In [1]: import numpy as np

In [2]: from numpy import linalg as LA

In [3]: np.set_printoptions(suppress=True, linewidth=140)

In [4]: rng = np.random.default_rng(15004)

In [5]: labels = rng.integers(0, 3, 4)

In [6]: mat = np.array([[1, 0, 0, 0], [0, 0, 0, 2], [0, 2, 1, 2], [1, 1, 0, 2]]) * (labels[:, None] == labels)

In [7]: mat
Out[7]: 
array([[1, 0, 0, 0],
       [0, 0, 0, 0],
       [0, 0, 1, 0],
       [0, 0, 0, 2]])

In [8]: LA.cond(mat) > 100
Out[8]: np.True_

In [9]: U, sig, VT = LA.svd(mat)

In [10]: evecs = VT[:(sig > 1e-8).sum()]

In [11]: x0 = mat[2] + 4 * mat[1] + rng.integers(2) * np.eye(4)[2]

In [12]: x0
Out[12]: array([0., 0., 2., 0.])

In [13]: np.allclose(evecs.T @ evecs @ x0, x0)
Out[13]: True

In [14]: np.round(LA.norm(x0 - evecs.T @ evecs @ x0), 2)
Out[14]: np.float64(0.0)

In [15]: evecs.T @ evecs
Out[15]: 
array([[1., 0., 0., 0.],
       [0., 0., 0., 0.],
       [0., 0., 1., 0.],
       [0., 0., 0., 1.]])

In [16]: U, sig, VT = LA.svd(mat)

In [17]: np.argmax(sig[:-1] / (sig[1:] + 1e-6)) + 1
Out[17]: np.int64(3)

In [18]: sig
Out[18]: array([2., 1., 1., 0.])

In [19]: A2 = U[:, :3] @ np.diag(sig[:3]) @ VT[:3]

In [20]: A2
Out[20]: 
array([[1., 0., 0., 0.],
       [0., 0., 0., 0.],
       [0., 0., 1., 0.],
       [0., 0., 0., 2.]])

In [21]: np.abs(mat - A2).max()
Out[21]: np.float64(0.0)

In [22]: LA.matrix_rank(mat, rtol=0.05)
Out[22]: np.int64(3)

In [23]: [int(LA.matrix_rank(LA.matrix_power(mat, p))) for p in range(1, 5)]
Out[23]: [3, 3, 3, 3]

In [24]: np.prod(np.diag(mat)), round(float(LA.det(mat)), 2)
Out[24]: (np.int64(0), 0.0)

In [25]: LA.matrix_rank(mat - mat[0, 0] * np.eye(4))
Out[25]: np.int64(2)

In [26]: data = np.loadtxt("sample14.csv", delimiter=",")

In [27]: data.round(2)
Out[27]: 
array([[ 0.76,  0.3 , -0.3 ],
       [ 0.3 ,  0.12, -0.12],
       [-0.3 , -0.12,  0.12]])

In [28]: U, sig, VT = LA.svd(data)

In [29]: evecs = VT[:(sig > 1e-8).sum()]

In [30]: x0 = data[0] + 5 * data[2] + rng.integers(2) * np.eye(3)[0]

In [31]: print(x0.round(2))
[ 0.24 -0.3   0.3 ]

In [32]: np.round(evecs.T @ evecs, 2)
Out[32]: 
array([[ 0.76,  0.3 , -0.3 ],
       [ 0.3 ,  0.12, -0.12],
       [-0.3 , -0.12,  0.12]])

In [33]: print(np.round(LA.eigvals(data), 2) + 0)
[1. 0. 0.]

In [34]: np.round(LA.det(data.T), 2)
Out[34]: np.float64(0.0)

In [35]: round(float(np.einsum("ii->", data)), 2)
Out[35]: 1.0

In [36]: np.round(LA.det(2 * data), 2), np.round(LA.det(data), 2)
Out[36]: (np.float64(0.0), np.float64(0.0))

In [37]: np.round(LA.det(data[::-1]), 2)
Out[37]: np.float64(-0.0)

In [38]: print(round(float(np.einsum("ij,ji->", data, data)), 2))
1.0

In [39]: np.round(np.kron(np.eye(2, dtype=int), data), 2)
Out[39]: 
array([[ 0.76,  0.3 , -0.3 ,  0.  ,  0.  , -0.  ],
       [ 0.3 ,  0.12, -0.12,  0.  ,  0.  , -0.  ],
       [-0.3 , -0.12,  0.12, -0.  , -0.  ,  0.  ],
       [ 0.  ,  0.  , -0.  ,  0.76,  0.3 , -0.3 ],
       [ 0.  ,  0.  , -0.  ,  0.3 ,  0.12, -0.12],
       [-0.  , -0.  ,  0.  , -0.3 , -0.12,  0.12]])

In [40]: A2 = data / LA.norm(data, axis=1, keepdims=True)

In [41]: C2 = A2 @ A2.T

In [42]: round(np.degrees(np.arccos(np.clip(C2[1, 2], -1, 1))), 2)
Out[42]: np.float64(180.0)

In [43]: np.round(LA.norm(A2, axis=1), 2)
Out[43]: array([1., 1., 1.])

In [44]: (np.abs(C2) > 0.9).astype(int)
Out[44]: 
array([[1, 1, 1],
       [1, 1, 1],
       [1, 1, 1]])

In [45]: np.argwhere(np.triu(np.abs(C2) > 0.95, 1))
Out[45]: 
array([[0, 1],
       [0, 2],
       [1, 2]])

In [46]: C2.round(2)
Out[46]: 
array([[ 1.,  1., -1.],
       [ 1.,  1., -1.],
       [-1., -1.,  1.]])

In [47]: C2[1].round(2)
Out[47]: array([ 1.,  1., -1.])

In [48]: w, evecs = LA.eigh(C2)

In [49]: np.round(evecs.T @ evecs, 2) + 0
Out[49]: 
array([[1., 0., 0.],
       [0., 1., 0.],
       [0., 0., 1.]])

In [50]: np.round(evecs.T @ C2 @ evecs, 2) + 0
Out[50]: 
array([[0., 0., 0.],
       [0., 0., 0.],
       [0., 0., 3.]])

In [51]: (w > 1e-8).sum(), (w < -1e-8).sum()
Out[51]: (np.int64(1), np.int64(0))

In [52]: np.unique(w.round(6) + 0, return_counts=True)[1]
Out[52]: array([2, 1])

In [53]: np.abs(evecs[:, -1]).round(6).argmax()
Out[53]: np.int64(0)

In [54]: print(w.round(2) + 0)
[0. 0. 3.]

In [55]: X = np.load("layer19.npy")

In [56]: print(X)
[[39  0  9  5]
 [ 2 27  5  6]
 [ 3  5  3  1]
 [ 9  0  1 36]]

In [57]: np.einsum("ii->", mat)
Out[57]: np.int64(4)

In [58]: np.round(LA.det(2 * mat), 2), round(float(LA.det(mat)), 2)
Out[58]: (np.float64(0.0), 0.0)

In [59]: np.kron(np.eye(2, dtype=int), mat)
Out[59]: 
array([[1, 0, 0, 0, 0, 0, 0, 0],
       [0, 0, 0, 0, 0, 0, 0, 0],
       [0, 0, 1, 0, 0, 0, 0, 0],
       [0, 0, 0, 2, 0, 0, 0, 0],
       [0, 0, 0, 0, 1, 0, 0, 0],
       [0, 0, 0, 0, 0, 0, 0, 0],
       [0, 0, 0, 0, 0, 0, 1, 0],
       [0, 0, 0, 0, 0, 0, 0, 2]])

In [60]: LA.cond(X) > 100
Out[60]: np.False_

In [61]: np.round(LA.norm(X, 2) / LA.norm(X), 2)
Out[61]: np.float64(0.74)

In [62]: [round(float(x), 2) for x in LA.svd(X, compute_uv=False)[:3]]
Out[62]: [46.14, 31.33, 27.04]

In [63]: print(LA.matrix_rank(X, rtol=0.1))
3

In [64]: np.argsort(-LA.norm(X, axis=0).round(6), kind="stable")[:3]
Out[64]: array([0, 3, 1])

In [65]: labels = rng.permutation(4)

In [66]: labels
Out[66]: array([2, 0, 3, 1])

In [67]: A2 = X[labels][:, labels]

In [68]: print(A2)
[[ 3  3  1  5]
 [ 9 39  5  0]
 [ 1  9 36  0]
 [ 5  2  6 27]]

In [69]: np.diag(A2)
Out[69]: array([ 3, 39, 36, 27])

In [70]: np.allclose(A2, X)
Out[70]: False

In [71]: np.round(np.sort(np.abs(LA.eigvals(A2))), 2)
Out[71]: array([ 1.38, 29.19, 29.19, 45.28])

In [72]: A2.ravel(order="F")
Out[72]: array([ 3,  9,  1,  5,  3, 39,  9,  2,  1,  5, 36,  6,  5,  0,  0, 27])

In [73]: A2.reshape(-1, 2)
Out[73]: 
array([[ 3,  3],
       [ 1,  5],
       [ 9, 39],
       [ 5,  0],
       [ 1,  9],
       [36,  0],
       [ 5,  2],
       [ 6, 27]])

In [74]: print(A2.reshape(2, -1))
[[ 3  3  1  5  9 39  5  0]
 [ 1  9 36  0  5  2  6 27]]

In [75]: blk = A2.reshape(4, 2, -1)

In [76]: blk.transpose(1, 0, 2)
Out[76]: 
array([[[ 3,  3],
        [ 9, 39],
        [ 1,  9],
        [ 5,  2]],

       [[ 1,  5],
        [ 5,  0],
        [36,  0],
        [ 6, 27]]])

In [77]: blk.sum(axis=1)
Out[77]: 
array([[ 4,  8],
       [14, 39],
       [37,  9],
       [11, 29]])

In [78]: blk[:, 0]
Out[78]: 
array([[ 3,  3],
       [ 9, 39],
       [ 1,  9],
       [ 5,  2]])

In [79]: print(np.einsum("ihd,ihd->ih", blk, blk))
[[  18   26]
 [1602   25]
 [  82 1296]
 [  29  765]]

In [80]: A2 = np.array([[-1, -1, -2, 2, 1],
    ...:     [-3, -1, -2, 3, 3],
    ...:     [1, 3, 2, -3, 1],
    ...:     [-3, 2, -1, -1, 3],
    ...:     [1, 0, -3, 3, -1]])

In [81]: m1 = np.triu(A2, 1)

In [82]: m1
Out[82]: 
array([[ 0, -1, -2,  2,  1],
       [ 0,  0, -2,  3,  3],
       [ 0,  0,  0, -3,  1],
       [ 0,  0,  0,  0,  3],
       [ 0,  0,  0,  0,  0]])

In [83]: print(np.poly(m1))
[1. 0. 0. 0. 0. 0.]

In [84]: print(np.round(LA.norm(data) ** 2 / LA.norm(data, 2) ** 2, 2))
1.0

In [85]: np.round(data[2] @ data[0], 2)
Out[85]: np.float64(-0.3)

In [86]: print(round(float(LA.norm(data, 2)), 2))
1.0

In [87]: round(LA.norm(data, "nuc"), 2)
Out[87]: np.float64(1.0)

In [88]: U, sig, VT = LA.svd(m1)

In [89]: np.argmax(sig[:-1] / (sig[1:] + 1e-6)) + 1
Out[89]: np.int64(4)

In [90]: A2 = U[:, :4] @ np.diag(sig[:4]) @ VT[:4]

In [91]: round(LA.norm(m1 - A2, 2), 2), sig[4]
Out[91]: (np.float64(0.0), np.float64(0.0))

In [92]: LA.matrix_rank(A2)
Out[92]: np.int64(4)

In [93]: round(np.abs(m1 - A2).max(), 2)
Out[93]: np.float64(0.0)

In [94]: round(float(LA.norm(m1 - A2) / LA.norm(m1)), 2)
Out[94]: 0.0

In [95]: F = np.load("x.npy")

In [96]: F.round(2)
Out[96]: 
array([[ -2.33, -19.79,  -1.73],
       [-16.37,   3.89,  10.81],
       [ 12.34, -12.42,  -9.68],
       [ 15.32,  -7.14, -10.69],
       [  2.35, -19.33,  -4.57],
       [-10.22,  14.8 ,   8.74],
       [ 12.04, -12.79,  -9.55],
       [ 16.5 ,  -3.3 , -10.8 ],
       [-13.99,   9.9 ,  10.3 ],
       [ -7.92,  16.71,   7.62],
       [-14.07,   9.76,  10.33],
       [ 14.26,  12.2 ,  -6.91],
       [  7.83,  18.3 ,  -1.93],
       [-15.64,   6.32,  10.75],
       [-13.6 , -13.23,   6.33],
       [ -5.9 , -19.1 ,   0.6 ],
       [-13.01, -14.02,   5.84],
       [  3.3 ,  19.69,   1.11],
       [ 13.91, -10.05, -10.27],
       [ -6.63, -18.84,   1.1 ],
       [ 16.77,  -1.87, -10.74],
       [-16.31,   4.13,  10.81],
       [ -5.03, -19.36,   0.02],
       [ -2.57, -19.77,  -1.58]])

In [97]: # looks like rank 2

In [98]: A2 = F + rng.integers(-2, 3, (24, 2)) @ rng.integers(-2, 3, (2, 3))

In [99]: A2.round(2)
Out[99]: 
array([[ -4.33, -16.79,  -3.73],
       [-18.37,   4.89,   8.81],
       [ 16.34, -12.42,  -5.68],
       [ 15.32,  -9.14, -10.69],
       [  6.35, -23.33,  -0.57],
       [-14.22,  12.8 ,   4.74],
       [  8.04, -10.79, -13.55],
       [ 18.5 ,  -0.3 ,  -8.8 ],
       [-17.99,   9.9 ,   6.3 ],
       [ -5.92,  17.71,   9.62],
       [-12.07,   8.76,  12.33],
       [ 16.26,  13.2 ,  -4.91],
       [  7.83,  16.3 ,  -1.93],
       [-15.64,   8.32,  10.75],
       [-11.6 , -18.23,   8.33],
       [ -3.9 , -24.1 ,   2.6 ],
       [-17.01, -10.02,   1.84],
       [  7.3 ,  17.69,   5.11],
       [  9.91,  -4.05, -14.27],
       [-10.63, -12.84,  -2.9 ],
       [ 14.77,  -2.87, -12.74],
       [-18.31,   9.13,   8.81],
       [ -1.03, -21.36,   4.02],
       [ -6.57, -15.77,  -5.58]])

In [100]: np.round(np.abs(A2 - F).sum(axis=1), 2)
Out[100]: array([ 7.,  5.,  8.,  2., 12., 10., 10.,  7.,  8.,  5.,  5.,  5.,  2.,  2.,  9.,  9., 12., 10., 14., 14.,  5.,  9., 10., 12.])

In [101]: LA.matrix_rank(A2 - F, tol=1e-8)
Out[101]: np.int64(2)
